In [1]: import numpy as np

In [2]: np.set_printoptions(precision=2, suppress=True, linewidth=120, legacy="1.25")

In [3]: M = np.array([[-1, 2, -7], [-8, 9, 2], [-1, 2, -7]])

In [4]: print(M)
[[-1  2 -7]
 [-8  9  2]
 [-1  2 -7]]

In [5]: theta = np.radians(95)

In [6]: r_ = np.eye(3)

In [7]: r_[2, 2] = r_[1, 1] = np.cos(theta)

In [8]: r_[2, 1], r_[1, 2] = -np.sin(theta), np.sin(theta)

In [9]: print(r_)
[[ 1.    0.    0.  ]
 [ 0.   -0.09  1.  ]
 [ 0.   -1.   -0.09]]

In [10]: A2 = M @ r_.T

In [11]: print(np.abs(A2 - M).max(axis=0))
[ 0.    9.15 11.14]

In [12]: print(np.linalg.matrix_power(r_, 4))
[[ 1.    0.    0.  ]
 [ 0.    0.94  0.34]
 [ 0.   -0.34  0.94]]

In [13]: print(round(np.abs(np.linalg.eigvals(r_)).max(), 2))
1.0

In [14]: print((r_ + r_.T) / 2)
[[ 1.    0.    0.  ]
 [ 0.   -0.09  0.  ]
 [ 0.    0.   -0.09]]

In [15]: print(np.round(np.trace(r_), 2))
0.83

In [16]: print((r_ - r_.T) / 2)
[[ 0.  0.  0.]
 [ 0.  0.  1.]
 [ 0. -1.  0.]]

In [17]: A2 = np.array([[-1, 0, 0], [3, 3, 3]])

In [18]: C = np.kron(A2, M)

In [19]: print(C.shape)
(6, 9)

In [20]: print(round(float(np.linalg.norm(C, 2)), 2), round(np.linalg.norm(A2, 2) * np.linalg.norm(M, 2), 2))
65.12 65.12

In [21]: print(np.linalg.matrix_rank(C))
4

In [22]: A = np.load("mat.npy")

In [23]: print(A)
[[-4 -2 -3]
 [-6 -6 -3]
 [-4  2 -5]]

In [24]: print(np.round(np.linalg.svd(A, compute_uv=False), 2) + 0)
[11.15  5.54  0.  ]

In [25]: print(A - A[0])
[[ 0  0  0]
 [-2 -4  0]
 [ 0  4 -2]]

In [26]: print(A.shape)
(3, 3)

In [27]: print(np.linalg.matrix_rank(A))
2

In [28]: print(np.round(np.linalg.norm(A), 2))
12.45

In [29]: print(A.sum(axis=1))
[ -9 -15  -7]

In [30]: print(np.abs(A).max())
6

In [31]: m1 = np.array([[-1, 2, -2, 1], [0, 16, -1, 1], [2, -1, 13, 2], [1, 0, 1, 9]])

In [32]: Uu, sv, vt = np.linalg.svd(A)

In [33]: print(np.argmax(sv[:-1] / (sv[1:] + 1e-6)) + 1)
2

In [34]: A2 = Uu[:, :2] @ np.diag(sv[:2]) @ vt[:2]

In [35]: print(np.linalg.matrix_rank(A, rtol=0.05))
2

In [36]: print(np.round(np.linalg.norm(A - A2, 2), 2), np.round(sv[2], 2))
0.0 0.0

In [37]: print(np.linalg.matrix_rank(A2))
2

In [38]: data = np.array([[0, 0, 0, -1], [0, 0, 0, 0], [-1, 0, -1, 0], [-2, 0, 1, -1]])

In [39]: Uu, sv, vt = np.linalg.svd(data)

In [40]: print(np.argmax(sv[:-1] / (sv[1:] + 1e-6)) + 1)
3

In [41]: print(sv.round(2) + 0)
[2.53 1.35 0.88 0.  ]

In [42]: A2 = Uu[:, :3] @ np.diag(sv[:3]) @ vt[:3]

In [43]: print(np.linalg.matrix_rank(data, rtol=0.05))
3

In [44]: print(round(float(np.abs(data - A2).max()), 2))
0.0

In [45]: print(np.linalg.matrix_rank(A2))
3

In [46]: print(A2.round(2) + 0)
[[ 0.  0.  0. -1.]
 [ 0.  0.  0.  0.]
 [-1.  0. -1.  0.]
 [-2.  0.  1. -1.]]

In [47]: print(np.round(np.linalg.norm(data - A2) / np.linalg.norm(data), 2))
0.0

In [48]: print(round(np.linalg.norm(data - A2, 2), 2), round(sv[3], 2))
0.0 0.0

In [49]: print(np.linalg.lstsq(data[:-1].T, data[-1])[2])
2

In [50]: print(np.unique(data.round(6), axis=0).shape)
(4, 4)

In [51]: print(np.abs(np.diag(np.linalg.qr(data)[1])) > 1e-9)
[ True False  True  True]

In [52]: print(np.round(np.trace(np.linalg.pinv(data) @ data), 2))
3.0

In [53]: print(np.allclose(data, data.T))
False

In [54]: print((data + data.T) / 2)
[[ 0.   0.  -0.5 -1.5]
 [ 0.   0.   0.   0. ]
 [-0.5  0.  -1.   0.5]
 [-1.5  0.   0.5 -1. ]]

In [55]: print(np.round(np.linalg.det(data), 2))
0.0

In [56]: print(np.linalg.matrix_power(data, 4))
[[ 4  0 -5  4]
 [ 0  0  0  0]
 [ 4  0 -2  5]
 [ 3  0 -9  8]]

In [57]: print((data - data.T) / 2)
[[ 0.   0.   0.5  0.5]
 [ 0.   0.   0.   0. ]
 [-0.5  0.   0.  -0.5]
 [-0.5  0.   0.5  0. ]]

In [58]: rk = np.linalg.matrix_rank(data)

In [59]: print(rk)
3

In [60]: ns = np.linalg.svd(data)[2][rk:].T

In [61]: print([int(np.linalg.matrix_rank(data[:, :j + 1])) for j in range(4)])
[1, 1, 2, 3]

In [62]: print(np.round(ns @ ns.T, 2) + 0)
[[0. 0. 0. 0.]
 [0. 1. 0. 0.]
 [0. 0. 0. 0.]
 [0. 0. 0. 0.]]

In [63]: print(np.allclose(data @ ns, 0))
True

In [64]: A2 = m1 / np.linalg.norm(m1, axis=1, keepdims=True)

In [65]: C2 = A2 @ A2.T

In [66]: print(C2)
[[ 1.    0.69 -0.66  0.21]
 [ 0.69  1.   -0.13  0.05]
 [-0.66 -0.13  1.    0.27]
 [ 0.21  0.05  0.27  1.  ]]

In [67]: print(round(float(np.degrees(np.arccos(np.clip(C2[1, 3], -1, 1)))), 2))
86.87

In [68]: print(np.argwhere(np.triu(np.abs(C2) > 0.95, 1)))
[]

In [69]: print((np.abs(C2) > 0.9).astype(int))
[[1 0 0 0]
 [0 1 0 0]
 [0 0 1 0]
 [0 0 0 1]]

In [70]: sv = 3 * 0.5 ** np.arange(3)

In [71]: q, _ = np.linalg.qr(np.array([[-1.4, -1.9, -1.0], [-0.6, 1.1, -0.3], [-0.5, -1.1, -1.5]]))

In [72]: rng = np.random.default_rng(4679)

In [73]: arr = rng.normal(size=(26, 3)) * sv @ q

In [74]: print(arr)
[[ 0.94 -0.25 -0.68]
 [-3.61  3.55 -3.27]
 [-0.29  0.48 -1.57]
 [ 0.32  1.04  0.76]
 [ 3.55 -1.8   2.44]
 [ 5.84  0.22  2.61]
 [ 0.49  0.86 -0.18]
 [-1.93  1.71 -1.74]
 [ 0.23  1.29  1.05]
 [-1.2  -1.03 -0.62]
 [-1.07 -2.84  1.18]
 [-2.21  0.52 -0.95]
 [-2.39  0.03  0.08]
 [ 0.59  0.35 -0.39]
 [ 1.88 -0.05  0.66]
 [ 2.01  1.32 -0.44]
 [ 0.49  1.39 -0.77]
 [ 0.39 -0.64  0.68]
 [-3.5   1.81 -2.21]
 [ 2.35 -2.25  1.85]
 [ 1.33 -1.06  1.05]
 [ 4.14  0.16  0.43]
 [-5.31  0.65 -2.2 ]
 [-2.84  1.21 -1.67]
 [ 0.05  0.11 -1.17]
 [-1.1  -2.49  0.2 ]]

In [75]: C = arr[[24, 13]].astype(float)

In [76]: for _ in range(7):
    ...:     labels = np.linalg.norm(arr[:, None] - C, axis=-1).argmin(axis=1)
    ...:     C = np.array([arr[labels == j].mean(axis=0) for j in range(2)])
    ...: 

In [77]: print(labels)
[1 0 0 1 1 1 1 0 1 0 1 0 0 1 1 1 1 1 0 1 1 1 0 0 1 1]

In [78]: print(C)
[[-2.59  0.99 -1.57]
 [ 1.32 -0.27  0.55]]

In [79]: Xs = arr - arr.mean(axis=0)

In [80]: Uu, sv, vt = np.linalg.svd(Xs, full_matrices=False)

In [81]: print(np.round(Xs.mean(axis=0), 2) + 0)
[0. 0. 0.]

In [82]: print(np.searchsorted(np.cumsum(sv ** 2) / (sv ** 2).sum(), 0.9) + 1)
2

In [83]: print((np.sign(Uu[:, 0]) == np.sign(Uu[0, 0])).astype(int))
[1 0 0 1 1 1 1 0 1 0 1 0 0 1 1 1 0 1 0 1 1 1 0 0 0 0]

In [84]: print(np.abs(vt[0]).argmax())
0

In [85]: print(sv ** 2 / (sv ** 2).sum())
[0.78 0.19 0.03]

In [86]: print(sv)
[14.45  7.06  2.91]

In [87]: print(np.abs(vt[-1]))
[0.31 0.45 0.84]

In [88]: print(np.abs(Uu[:, 0]).argmax())
5

In [89]: print(np.linalg.norm(arr, axis=1).argmax())
5

In [90]: print(round(float(np.linalg.norm(arr) ** 2 / np.linalg.norm(arr, 2) ** 2), 2))
1.28

In [91]: print(np.round(np.linalg.norm(arr, 1), 2), round(np.linalg.norm(arr, np.inf), 2))
50.07 10.43

In [92]: C2 = np.cov(arr, rowvar=False)

In [93]: print(np.median(arr, axis=0))
[ 0.28  0.28 -0.28]

In [94]: print(np.argsort(-arr.std(axis=0).round(6), kind="stable"))
[0 2 1]

In [95]: x0 = np.array([1, 2, 1])

In [96]: target = arr @ x0

In [97]: print(np.round(np.linalg.pinv(arr) @ arr, 2) + 0)
[[1. 0. 0.]
 [0. 1. 0.]
 [0. 0. 1.]]

In [98]: print(np.linalg.solve(arr.T @ arr, arr.T @ target))
[1. 2. 1.]

In [99]: target = target + 0.05 * rng.normal(size=26)

In [100]: print(target)
[-0.25  0.24 -0.82  3.16  2.38  8.85  2.   -0.21  3.9  -4.02 -5.53 -2.08 -2.29  0.9   2.38  4.22  2.55 -0.2  -2.08
 -0.36  0.29  4.83 -6.27 -2.04 -0.91 -5.92]

In [101]: beta, *_ = np.linalg.lstsq(arr, target)

In [102]: print([round(float(np.linalg.norm(np.linalg.solve(arr.T @ arr + lam * np.eye(3), arr.T @ target))), 2) for lam in (0, 1, 10, 100)])
[2.46, 2.35, 1.82, 0.81]

In [103]: print(np.round(np.linalg.norm(target - arr @ beta), 2))
0.24

In [104]: print(np.round(arr.T @ (target - arr @ beta), 2) + 0)
[0. 0. 0.]

In [105]: W0 = np.loadtxt("m.csv", delimiter=",")

In [106]: print(W0)
[[8. 0. 0.]
 [0. 3. 0.]
 [0. 0. 0.]]

In [107]: x0 = np.array([-3, 1, -1])

In [108]: a = np.maximum(W0 @ x0, 0)

In [109]: print(W0.T @ a)
[0. 9. 0.]

In [110]: print(np.tanh(W0 @ x0))
[-1.  1.  0.]

In [111]: print(a)
[0. 3. 0.]

In [112]: print(np.maximum(W0 @ (3 * x0), 0))
[0. 9. 0.]

In [113]: print(np.flatnonzero(a > 1e-9))
[1]

In [114]: print(W0 * (a > 1e-9)[:, None])
[[0. 0. 0.]
 [0. 3. 0.]
 [0. 0. 0.]]

In [115]: print(np.maximum(W0 @ x0, 0) - np.maximum(-W0 @ x0, 0))
[-24.   3.   0.]

In [116]: K = np.load("w.npy")

In [117]: print(K)
[[ 2.12 -0.13  0.65  0.05]
 [-0.13  6.12 -0.56 -0.14]
 [ 0.65 -0.56  5.59  0.77]
 [ 0.05 -0.14  0.77  6.17]]

In [118]: evals, evecs = np.linalg.eig(K)

In [119]: print(np.sort(np.linalg.eigvals(K.T)))
[2. 5. 6. 7.]

In [120]: print(np.round(np.prod(evals), 2))
419.99

In [121]: evals, evecs = np.linalg.eigh(K)

In [122]: x0 = np.array([0, 2, -3, 2])

In [123]: print(evecs * np.maximum(evals, 0) @ evecs.T)
[[ 2.12 -0.13  0.65  0.05]
 [-0.13  6.12 -0.56 -0.14]
 [ 0.65 -0.56  5.59  0.77]
 [ 0.05 -0.14  0.77  6.17]]

In [124]: A2 = K / np.sqrt((K ** 2).mean(axis=1, keepdims=True))

In [125]: print(np.linalg.matrix_rank(A2) == np.linalg.matrix_rank(K))
True

In [126]: print(K - K.mean(axis=1, keepdims=True))
[[ 1.45 -0.8  -0.02 -0.62]
 [-1.45  4.8  -1.88 -1.46]
 [-0.96 -2.17  3.98 -0.84]
 [-1.66 -1.85 -0.94  4.46]]

In [127]: F = 0.7 ** np.abs(np.subtract.outer(np.arange(3), np.arange(3)))

In [128]: print(F)
[[1.   0.7  0.49]
 [0.7  1.   0.7 ]
 [0.49 0.7  1.  ]]

In [129]: q = F.astype(float).copy()

In [130]: for j in range(3):
     ...:     q[:, j] -= q[:, :j] @ (q[:, :j].T @ q[:, j])
     ...:     q[:, j] /= np.linalg.norm(q[:, j])
     ...: 

In [131]: print(np.round(q.T @ q, 2) + 0)
[[1. 0. 0.]
 [0. 1. 0.]
 [0. 0. 1.]]

In [132]: evals, evecs = np.linalg.eigh(F)

In [133]: x0 = np.array([3, -5, 5])

In [134]: print(evecs * np.sqrt(evals) @ evecs.T)
[[0.91 0.35 0.2 ]
 [0.35 0.87 0.35]
 [0.2  0.35 0.91]]

In [135]: print(np.round(x0 @ F @ x0 / (x0 @ x0), 2), round(float(evals[0]), 2), np.round(evals[-1], 2))
0.3 0.23 2.26

In [136]: print(evecs * np.maximum(evals, 0) @ evecs.T)
[[1.   0.7  0.49]
 [0.7  1.   0.7 ]
 [0.49 0.7  1.  ]]

In [137]: print(round(x0 @ F @ x0, 2))
17.7

In [138]: x0 = np.ones(3)

In [139]: for _ in range(5):
     ...:     x0 = F @ x0
     ...:     x0 /= np.linalg.norm(x0)
     ...:     print(round(x0 @ F @ x0, 2))
     ...: 
2.26
2.26
2.26
2.26
2.26

In [140]: print(np.round(np.linalg.eigvalsh(F)[-1], 2))
2.26

In [141]: print(x0)
[0.56 0.62 0.56]
